$ python -q
>>> import numpy as np
>>> np.set_printoptions(suppress=True, linewidth=140)
>>> F = np.load("mat.npy")
>>> F
array([[ 14.37,   0.52,  -1.66,  -1.99, -10.55],
       [ 15.33,   0.98,  -3.22,  -2.1 , -11.66],
       [ 14.71,  -0.1 ,  -2.67,  -3.13, -11.42],
       [ 14.71,   1.32,  -4.01,   1.41, -10.18],
       [ 31.07,  12.15,  15.76,  19.58,  -6.36],
       [ 30.83,  12.3 ,  18.47,  19.1 ,  -6.35],
       [ 15.67,   0.1 ,  -2.56,  -2.19, -12.14],
       [ 32.36,  11.4 ,  17.83,  20.3 ,  -5.13],
       [ -0.07,  11.35, -20.07,  -6.81,  10.1 ],
       [ 31.59,  14.5 ,  17.69,  20.92,  -5.66],
       [ 14.25,   2.75,  -4.76,  -0.91, -10.05],
       [ -1.74,   9.52, -22.02,  -6.08,  10.43],
       [ 34.  ,  14.4 ,  19.16,  19.08,  -5.15],
       [ -0.09,  13.37, -20.17,  -7.55,  10.68],
       [ 30.01,  12.86,  16.06,  22.32,  -5.49],
       [ -0.89,   8.71, -22.38,  -8.16,   9.58],
       [ 15.69,   1.18,  -4.45,  -1.64,  -9.79],
       [ -1.99,   9.41, -22.87,  -7.36,   9.61],
       [ 32.76,  12.85,  18.18,  20.7 ,  -6.16],
       [ 33.42,  14.5 ,  17.76,  21.66,  -5.79],
       [ 33.  ,  14.21,  19.26,  20.7 ,  -7.3 ],
       [ 16.6 ,   1.03,  -4.87,  -1.97,  -9.08],
       [ 31.56,  15.12,  18.01,  21.65,  -6.  ],
       [ 14.18,   0.56,  -1.97,  -4.34, -12.82],
       [ 33.13,  14.65,  18.29,  20.82,  -6.62],
       [ -0.1 ,  10.38, -21.85,  -6.89,  12.07],
       [ 15.31,   0.07,  -2.82,  -1.03, -10.67],
       [ 15.46,   0.97,  -3.9 ,  -1.09, -12.  ],
       [ 32.05,  13.45,  17.08,  19.78,  -4.02],
       [ 16.42,   1.02,  -3.36,  -1.72, -11.23]])
>>> Ac = F - F.mean(axis=0)
>>> Uu, s, VT = np.linalg.svd(Ac, full_matrices=False)
>>> np.searchsorted(np.cumsum(s ** 2) / (s ** 2).sum(), 0.9) + 1
np.int64(2)
>>> round((s ** 2).sum() ** 2 / (s ** 4).sum(), 2)
np.float64(1.31)
>>> np.abs(Uu[:, 0]).argmax()
np.int64(17)
>>> np.round(Ac.mean(axis=0), 2) + 0
array([0., 0., 0., 0., 0.])
>>> np.linalg.matrix_rank(Ac)
np.int64(5)
>>> d = np.linalg.norm(F[:, None] - F[None], axis=-1)
>>> d.mean(axis=1).argmax()
np.int64(17)
>>> d[19].round(6).argsort(kind="stable")[:4]
array([19, 24,  9, 22])
>>> d[:5, :5].round(2)
array([[ 0.  ,  2.19,  1.89,  4.24, 34.65],
       [ 2.19,  0.  ,  1.72,  3.95, 35.08],
       [ 1.89,  1.72,  0.  ,  5.1 , 36.04],
       [ 4.24,  3.95,  5.1 ,  0.  , 33.47],
       [34.65, 35.08, 36.04, 33.47,  0.  ]])
